$ python -q
>>> import numpy as np
>>> import numpy.linalg as la
>>> np.set_printoptions(precision=1, suppress=True, linewidth=140, legacy="1.25")
>>> mat = np.loadtxt("sample16.csv", delimiter=",")
>>> print(mat)
[[ -4.3   3.9  -2.5  -3.7   0.7  -0.7   0.   -2.1   4.2  -3.6]
 [  3.7  -1.8   2.2   1.3  -1.2   1.8  -0.7   4.1  -6.4   5.4]
 [ -4.5   7.3  -1.8  -7.7  -1.4   2.6  -1.3   3.6  -2.7   2.3]
 [ 10.8 -12.6   5.   12.5   0.5  -1.9   1.3  -0.9  -2.7   2.5]
 [  9.3 -10.7   4.3  10.8   0.4  -1.8   1.3  -0.4  -2.6   2.6]
 [  4.8 -10.8   1.2  11.6   3.1  -6.    2.8  -9.1   9.6  -8.1]
 [  6.2  -8.7   2.5   8.8   1.1  -2.6   1.4  -2.7   1.3  -1.1]
 [ -8.3  12.4  -3.3 -12.8  -1.9   4.1  -2.3   5.   -3.2   2.5]
 [  3.3  -2.1   2.2   1.7  -1.    1.3  -0.3   3.3  -5.1   4.7]
 [ -6.5   7.8  -3.2  -7.6  -0.2   0.9  -0.9   0.    2.2  -2.1]
 [ -8.7   8.   -4.7  -7.6   1.   -0.5  -0.2  -3.3   7.1  -6.3]
 [ -2.5   6.6  -0.9  -7.3  -2.1   3.9  -1.9   6.1  -6.6   5.3]
 [ -6.6   4.1  -4.   -3.2   2.   -2.7   0.9  -6.6  10.4  -8.8]
 [  0.4  -2.9  -0.1   3.1   1.1  -2.4   1.2  -3.6   4.7  -3.8]
 [  1.4  -1.5   0.5   1.7  -0.1  -0.3   0.3   0.   -0.3   0.2]
 [ -8.2   9.3  -3.7  -9.3  -0.4   1.5  -1.1   0.2   2.5  -2.2]
 [ -1.   -1.8  -1.1   2.2   1.7  -3.    1.3  -5.5   7.4  -5.9]
 [ -0.1  -3.9  -0.8   4.4   2.1  -3.8   1.6  -6.5   8.2  -6.9]
 [  2.   -4.1   0.7   4.3   1.1  -2.1   0.8  -3.1   3.1  -2.6]
 [ 10.8 -15.6   4.5  15.9   2.   -4.8   2.8  -5.3   3.   -2.2]
 [ 12.2 -10.1   6.6   9.2  -1.9   2.2  -0.1   6.5 -12.3  10.7]
 [ 11.   -8.5   5.9   7.5  -2.1   2.2  -0.3   6.7 -12.3  10.5]
 [ 11.2 -15.3   4.7  15.7   1.6  -4.2   2.5  -4.4   1.9  -1.1]
 [  8.3 -12.3   3.4  12.9   1.8  -4.1   2.1  -5.    3.5  -2.7]
 [  2.3  -3.8   0.7   4.    0.8  -1.7   0.8  -2.3   1.9  -1.6]
 [ -3.8   8.8  -0.7  -9.8  -2.8   5.2  -2.3   8.   -8.8   7.1]
 [  9.7 -13.9   4.   14.3   1.9  -4.6   2.4  -5.3   3.1  -2.6]
 [ -0.5  -4.4  -1.1   5.4   2.8  -5.    2.   -8.2  10.5  -8.7]
 [  2.9  -2.7   1.5   2.6   0.1  -0.2   0.2   0.4  -1.7   1.5]
 [ -5.5   9.4  -2.1 -10.1  -2.    4.1  -2.    5.4  -5.1   4.1]
 [ -5.8   5.5  -3.1  -5.    0.5  -0.4  -0.2  -1.9   4.3  -3.7]
 [  0.9  -1.8   0.4   2.2   0.4  -0.7   0.5  -1.1   0.8  -0.9]
 [  3.4  -5.9   1.2   5.9   1.1  -2.5   1.3  -3.3   3.   -2.4]
 [  2.5   0.3   1.8  -0.7  -1.7   2.5  -0.9   5.4  -7.4   6.4]
 [  3.9  -1.1   2.6   0.2  -1.9   2.8  -1.2   6.   -8.8   7.3]
 [ -1.6   4.9   0.1  -5.6  -2.1   3.8  -1.9   5.7  -6.8   5.6]]
>>> Uu, sv, VT = la.svd(mat)
>>> print(sv)
[81.7 58.5  0.9  0.8  0.7  0.6  0.6  0.5  0.4  0.4]
>>> other = Uu[:, :2] @ np.diag(sv[:2]) @ VT[:2]
>>> print(la.matrix_rank(mat, rtol=0.05))
2
>>> cen = mat - mat.mean(axis=0)
>>> vecs = la.svd(cen)[2][:2]
>>> other = cen - cen @ vecs.T @ vecs
>>> print(other.std(axis=0))
[0.1 0.1 0.1 0.1 0.1 0.1 0.1 0.1 0.1 0.1]
